$ python -q
>>> import numpy as np
>>> np.set_printoptions(precision=1, suppress=True, linewidth=120)
>>> rd = lambda a: np.round(a, 1) + 0
>>> F = np.loadtxt("sample1.csv", delimiter=",")
>>> print(F)
[[ 0.  0.  0.  3.]
 [ 0.  0. -3.  0.]
 [ 0. -3.  0.  0.]
 [ 3.  0.  0.  0.]]
>>> vals, evecs = np.linalg.eigh(F)
>>> print(rd(np.linalg.eigvalsh(F + 2 * np.eye(4))))
[-1. -1.  5.  5.]
>>> print(rd(evecs.T @ evecs))
[[1. 0. 0. 0.]
 [0. 1. 0. 0.]
 [0. 0. 1. 0.]
 [0. 0. 0. 1.]]
>>> print(rd(evecs.T @ F @ evecs))
[[-3.  0.  0.  0.]
 [ 0. -3.  0.  0.]
 [ 0.  0.  3.  0.]
 [ 0.  0.  0.  3.]]
>>> print(np.unique(vals.round(6) + 0, return_counts=True)[1])
[2 2]
>>> print(F[:, 3] @ F[:, 0])
0.0
>>> print(rd(np.linalg.norm(F, axis=0)))
[3. 3. 3. 3.]
>>> print(rd(np.linalg.pinv(F)))
[[ 0.   0.   0.   0.3]
 [ 0.   0.  -0.3  0. ]
 [ 0.  -0.3  0.   0. ]
 [ 0.3  0.   0.   0. ]]
>>> print(rd(np.linalg.svd(F, compute_uv=False)))
[3. 3. 3. 3.]
>>> blk = np.stack([F, 5 * F, F[::-1]])
>>> print((blk @ F.T).shape)
(3, 4, 4)
>>> print(rd(np.linalg.norm(blk, axis=(1, 2))))
[ 6. 30.  6.]
>>> print(np.einsum("bij,cij->bc", blk, blk))
[[ 36. 180.   0.]
 [180. 900.   0.]
 [  0.   0.  36.]]
>>> print(blk.sum(axis=0))
[[  3.   0.   0.  18.]
 [  0.  -3. -18.   0.]
 [  0. -18.  -3.   0.]
 [ 18.   0.   0.   3.]]
>>> print(rd(np.linalg.det(blk)))
[   81. 50625.    81.]
>>> print(blk.shape)
(3, 4, 4)
>>> vals, evecs = np.linalg.eig(F)
>>> print(rd(np.sort(np.linalg.eigvals(F @ F))))
[9. 9. 9. 9.]
>>> ang = np.radians(30)
>>> r_ = np.eye(4)
>>> r_[1, 1] = r_[3, 3] = np.cos(ang)
>>> r_[1, 3], r_[3, 1] = -np.sin(ang), np.sin(ang)
>>> print(rd(r_))
[[ 1.   0.   0.   0. ]
 [ 0.   0.9  0.  -0.5]
 [ 0.   0.   1.   0. ]
 [ 0.   0.5  0.   0.9]]
>>> B = F @ r_.T
>>> print(rd(B))
[[ 0.  -1.5  0.   2.6]
 [ 0.   0.  -3.   0. ]
 [ 0.  -2.6  0.  -1.5]
 [ 3.   0.   0.   0. ]]
>>> print(rd(np.linalg.svd(F, compute_uv=False)), rd(np.linalg.svd(B, compute_uv=False)))
[3. 3. 3. 3.] [3. 3. 3. 3.]
>>> print(np.allclose(np.linalg.norm(F, axis=1), np.linalg.norm(B, axis=1)))
True
>>> m1 = np.load("case8.npy")
>>> print(m1)
[[-16 -16  -8   8  -8]
 [-10 -10  -5   5  -5]
 [  2   2   1  -1   1]
 [  8   8   4  -4   4]
 [  4   4   2  -2   2]]
>>> B = np.array([[3, 0], [1, 0], [2, 0], [3, 0], [2, 2]])
>>> print(np.einsum("ik,kj->ji", m1, B))
[[-72 -45   9  36  18]
 [-16 -10   2   8   4]]
>>> print(B.T @ m1.T)
[[-72 -45   9  36  18]
 [-16 -10   2   8   4]]
>>> print(np.einsum("ik,kj->ij", m1, B))
[[-72 -16]
 [-45 -10]
 [  9   2]
 [ 36   8]
 [ 18   4]]
>>> print(np.linalg.matrix_rank(m1 @ B))
1
>>> print(rd(np.linalg.eigvalsh(F).min()))
-3.0
>>> B = np.array([[-7, -3, -7, 1, 7, 9]])
>>> X = B.T @ B
>>> print(X)
[[ 49  21  49  -7 -49 -63]
 [ 21   9  21  -3 -21 -27]
 [ 49  21  49  -7 -49 -63]
 [ -7  -3  -7   1   7   9]
 [-49 -21 -49   7  49  63]
 [-63 -27 -63   9  63  81]]
>>> np.linalg.determinant(X)
Traceback (most recent call last):
  File "<python-input-43>", line 1, in <module>
    np.linalg.determinant(X)
    ^^^^^^^^^^^^^^^^^^^^^
AttributeError: module 'numpy.linalg' has no attribute 'determinant'
>>> print(X @ X)
[[ 11662   4998  11662  -1666 -11662 -14994]
 [  4998   2142   4998   -714  -4998  -6426]
 [ 11662   4998  11662  -1666 -11662 -14994]
 [ -1666   -714  -1666    238   1666   2142]
 [-11662  -4998 -11662   1666  11662  14994]
 [-14994  -6426 -14994   2142  14994  19278]]
>>> print(np.allclose(X @ X.T, X.T @ X))
True
>>> print(np.trace(X))
238
